$ ipython --no-banner

In [1]: import numpy as np

In [2]: from numpy import linalg as LA

In [3]: np.set_printoptions(suppress=True, linewidth=100)

In [4]: def rd(a):
   ...:     return np.round(a, 4) + 0
   ...: 

In [5]: W2 = np.array([[-1.9, 0.0, 2.4, -0.2, -0.3, -0.7, 0.0],
   ...:     [-1.3, -1.1, 0.8, 0.1, -0.3, -1.4, 0.5]])

In [6]: rng = np.random.default_rng(229)

In [7]: arr = np.array([[4, -5],
   ...:     [5, -2],
   ...:     [1, 2],
   ...:     [-4, 4],
   ...:     [-3, 0],
   ...:     [-1, -2],
   ...:     [3, 2],
   ...:     [3, -4],
   ...:     [-4, 0],
   ...:     [-2, 1],
   ...:     [-3, 4],
   ...:     [0, 5],
   ...:     [1, -2],
   ...:     [5, 5],
   ...:     [-2, 4],
   ...:     [2, -5],
   ...:     [-2, 1],
   ...:     [-5, 1],
   ...:     [3, -5],
   ...:     [-1, 3],
   ...:     [-2, -2],
   ...:     [-4, -5],
   ...:     [-4, 5],
   ...:     [2, 0],
   ...:     [4, -2],
   ...:     [-2, -5],
   ...:     [-5, -2],
   ...:     [-3, -4],
   ...:     [3, 2],
   ...:     [1, 2],
   ...:     [-4, -2],
   ...:     [-5, 2],
   ...:     [-3, 0],
   ...:     [3, -4],
   ...:     [3, -1],
   ...:     [3, -3]]) @ W2 + 0.3 * rng.normal(size=(36, 7))

In [8]: rd(arr)
Out[8]: 
array([[ -1.0755,   5.6903,   5.6311,  -1.1985,   0.4407,   4.7428,  -2.7329],
       [ -6.8213,   2.3518,   9.9143,  -1.1326,  -1.1245,  -0.297 ,  -0.9299],
       [ -4.4806,  -2.1233,   4.7238,  -0.3612,  -0.6816,  -3.3399,   1.1696],
       [  2.6786,  -3.9421,  -5.8979,   0.7948,   0.0647,  -2.7929,   2.5687],
       [  5.8818,  -0.0833,  -7.4618,   0.6362,   1.2915,   2.4382,  -0.2723],
       [  4.2843,   2.5788,  -4.4549,  -0.1321,   1.2232,   3.5434,  -1.1904],
       [ -8.4799,  -2.0752,   8.6122,  -0.2882,  -2.2399,  -4.7591,   0.594 ],
       [ -0.8613,   4.1399,   3.9777,  -0.9387,  -0.638 ,   3.0963,  -1.8496],
       [  8.021 ,   0.1383,  -9.4398,   0.8217,   1.459 ,   2.7993,   0.6643],
       [  2.313 ,  -0.6334,  -3.0026,   0.1633,   0.6151,   0.3966,   0.6006],
       [  0.381 ,  -4.593 ,  -3.8872,   0.7043,  -0.2054,  -3.681 ,   2.3913],
       [ -5.9919,  -5.7243,   4.0595,   0.7056,  -0.9046,  -6.9347,   2.0955],
       [  1.0184,   1.688 ,   0.8307,  -0.0257,  -0.2337,   2.5911,  -0.6389],
       [-16.1249,  -5.5282,  15.4795,  -0.6946,  -2.7399, -10.6723,   2.4302],
       [ -1.2663,  -4.3775,  -1.2186,   1.4497,  -1.2059,  -3.8085,   1.4545],
       [  2.8404,   5.2739,   0.5806,  -0.7025,   1.5666,   6.1117,  -2.6496],
       [  2.0763,  -1.3216,  -4.079 ,   0.5617,   0.1472,   0.1098,   0.8117],
       [  8.2763,  -0.8875, -11.1005,   0.9081,   1.4413,   2.7739,   0.4312],
       [  0.8416,   5.3976,   2.9746,  -0.4022,   0.6463,   5.2841,  -2.8058],
       [ -1.8819,  -3.3677,  -0.4324,   0.5519,  -1.4105,  -3.3624,   1.2279],
       [  6.4505,   2.5294,  -6.2325,  -0.1346,   1.5365,   3.7873,  -1.3949],
       [ 13.9332,   5.8958, -13.7698,   0.2615,   2.831 ,   9.8063,  -2.0634],
       [  0.8835,  -5.6714,  -5.4807,   1.2618,  -0.0787,  -4.5711,   2.0905],
       [ -4.0952,   0.2322,   4.9687,  -0.6159,  -0.2799,  -1.6228,  -0.3581],
       [ -4.9007,   1.9543,   7.6693,  -0.5417,  -0.6919,  -0.4338,  -1.1346],
       [ 10.0672,   5.6389,  -9.0027,   0.2925,   2.0495,   8.2561,  -2.6401],
       [ 11.8199,   2.0673, -13.5653,   0.9571,   2.4505,   6.4087,  -0.7082],
       [ 10.993 ,   3.9721, -10.8654,   0.3116,   2.2842,   8.2645,  -2.076 ],
       [ -8.5388,  -2.5329,   9.1136,  -0.5439,  -1.178 ,  -4.9073,   0.9971],
       [ -4.9097,  -2.3639,   3.6261,  -0.3219,  -0.9233,  -3.884 ,   0.7433],
       [ 10.0819,   2.2754, -11.3129,   0.3685,   1.823 ,   5.3407,  -1.4504],
       [  6.9994,  -2.286 , -10.8655,   1.64  ,   0.6615,   1.0532,   1.0808],
       [  6.1259,  -0.4077,  -7.4272,   0.7376,   1.3855,   2.0805,  -0.2495],
       [ -0.4991,   4.4695,   3.4536,  -0.5126,   0.0153,   3.1371,  -1.6032],
       [ -4.4141,   0.9419,   6.8613,  -0.8454,  -0.5337,  -0.4534,  -0.1154],
       [ -1.4699,   2.7511,   4.8718,  -0.8475,   0.3548,   2.2528,  -1.199 ]])

In [9]: labels = arr[:, 4] > np.median(arr[:, 4])

In [10]: u = arr[labels].mean(axis=0) - arr[~labels].mean(axis=0)

In [11]: labels.astype(int)
Out[11]: 
array([1, 0, 0, 0, 1, 1, 0, 0, 1, 1, 0, 0, 0, 0, 0, 1, 1, 1, 1, 0, 1, 1, 0, 0, 0, 1, 1, 1, 0, 0, 1,
       1, 1, 0, 0, 1])

In [12]: rd(u)
Out[12]: array([ 9.8203,  3.6173, -9.7164,  0.3109,  2.1776,  6.7859, -1.6098])

In [13]: np.argsort(-np.abs(u).round(6), kind="stable")
Out[13]: array([0, 2, 5, 1, 4, 6, 3])

In [14]: M2 = np.c_[arr[:, :6] @ np.array([[2, 0, 2, 1, 2, 1],
    ...:     [0, 2, 1, 2, 2, 1],
    ...:     [1, 0, 0, 1, 2, 2],
    ...:     [0, 2, 2, 0, 0, 0],
    ...:     [2, 1, 2, 0, 1, 1],
    ...:     [0, 0, 2, 2, 0, 0]]), np.array([0, 2, 2, 1, 0, 0, 1, 2, 0, 0, 0, 0, 1, 2, 1, 0, 1, 1, 2, 0, 2, 0, 1, 2, 1, 2, 1, 1, 2, 2, 1, 2, 0, 0, 0, 0])]

In [15]: rd(M2)
Out[15]: 
array([[  4.3615,   9.4244,  11.5094,  25.4219,  20.9326,  16.3178,   0.    ],
       [ -5.9773,   1.3138, -16.3991,   7.2025,   9.765 ,  14.2346,   2.    ],
       [ -5.6007,  -5.6507, -19.8499, -10.6832,  -4.442 ,   2.1619,   2.    ],
       [ -0.4114,  -6.23  ,  -2.4518, -16.6895, -14.2583, -12.9947,   1.    ],
       [  6.8849,   2.3973,  20.4121,   3.1298,  -2.0349,  -7.8335,   0.    ],
       [  6.5601,   6.1167,  20.4165,  12.0739,   6.0396,  -0.8235,   0.    ],
       [-12.8274,  -6.9667, -33.6094, -13.5362,  -6.1256,   4.4294,   1.    ],
       [  0.9792,   5.7643,   5.4566,  17.5888,  13.8745,  10.5959,   2.    ],
       [  9.5201,   3.3791,  26.3403,   4.4564,  -1.102 ,  -9.2613,   0.    ],
       [  2.8536,  -0.3251,   6.3426,  -1.1632,  -2.0309,  -3.7105,   0.    ],
       [ -3.5359,  -7.9827, -10.1951, -20.0541, -16.4036, -12.1917,   0.    ],
       [ -9.7336, -10.942 , -31.9755, -27.2504, -16.2181,  -4.5019,   0.    ],
       [  2.4002,   3.0908,   8.3882,  10.4073,   6.8406,   4.1342,   1.    ],
       [-22.25  , -15.1856, -65.9916, -33.0463, -15.087 ,   6.5661,   2.    ],
       [ -6.163 ,  -7.0616, -14.0396, -18.857 , -14.9307,  -9.2869,   1.    ],
       [  9.3946,  10.7093,  24.9063,  26.1922,  18.9564,  10.8421,   0.    ],
       [  0.3679,  -1.3727,   4.4683,  -4.4264,  -6.5016,  -7.2562,   1.    ],
       [  8.3346,   1.4824,  25.9116,   0.9485,  -5.9822, -13.371 ,   1.    ],
       [  5.9504,  10.6371,  18.1373,  25.1797,  19.074 ,  12.8347,   2.    ],
       [ -7.0174,  -7.0422, -15.5737, -15.7745, -12.7746,  -7.525 ,   0.    ],
       [  9.7416,   6.326 ,  25.8089,  12.8514,   7.0313,  -1.9486,   2.    ],
       [ 19.7586,  15.1455,  59.5598,  31.5676,  14.9494,  -4.8797,   0.    ],
       [ -3.8711,  -8.8977, -10.6803, -25.0821, -20.6158, -15.8279,   1.    ],
       [ -3.7814,  -1.0472, -12.9952,  -1.9075,   1.9317,   5.7946,   2.    ],
       [ -3.5159,   2.1333, -11.1819,   5.8095,   8.7539,  11.7003,   1.    ],
       [ 15.2307,  13.9123,  46.9696,  28.8546,  15.4563,  -0.2498,   2.    ],
       [ 14.9756,   8.4994,  45.3398,  15.2066,   3.0943, -10.7929,   1.    ],
       [ 15.689 ,  10.8515,  47.6786,  24.6008,  10.4836,  -4.4816,   1.    ],
       [-10.32  ,  -7.3316, -32.8688, -14.3056,  -5.0942,   5.9775,   2.    ],
       [ -8.0399,  -6.2949, -22.4417, -13.7796,  -8.2184,  -0.9448,   2.    ],
       [ 12.497 ,   7.1108,  37.5037,  14.0013,   3.9119,  -8.4454,   1.    ],
       [  4.4563,  -0.6304,  18.4222,  -6.3316, -11.6425, -16.356 ,   2.    ],
       [  7.5957,   2.0453,  20.2513,   2.0443,  -2.0324,  -7.7506,   0.    ],
       [  2.486 ,   7.9292,   8.7509,  18.1678,  14.8634,  10.893 ,   0.    ],
       [ -3.0342,  -0.3407, -11.5512,   3.4241,   6.2444,   9.7166,   0.    ],
       [  2.6416,   4.1621,   3.3314,  13.4096,  12.6608,  11.3796,   0.    ]])

In [16]: rd(LA.norm(M2 - arr @ LA.lstsq(arr, M2)[0], axis=0))
Out[16]: array([0.    , 0.    , 0.    , 0.    , 0.    , 0.    , 6.9652])
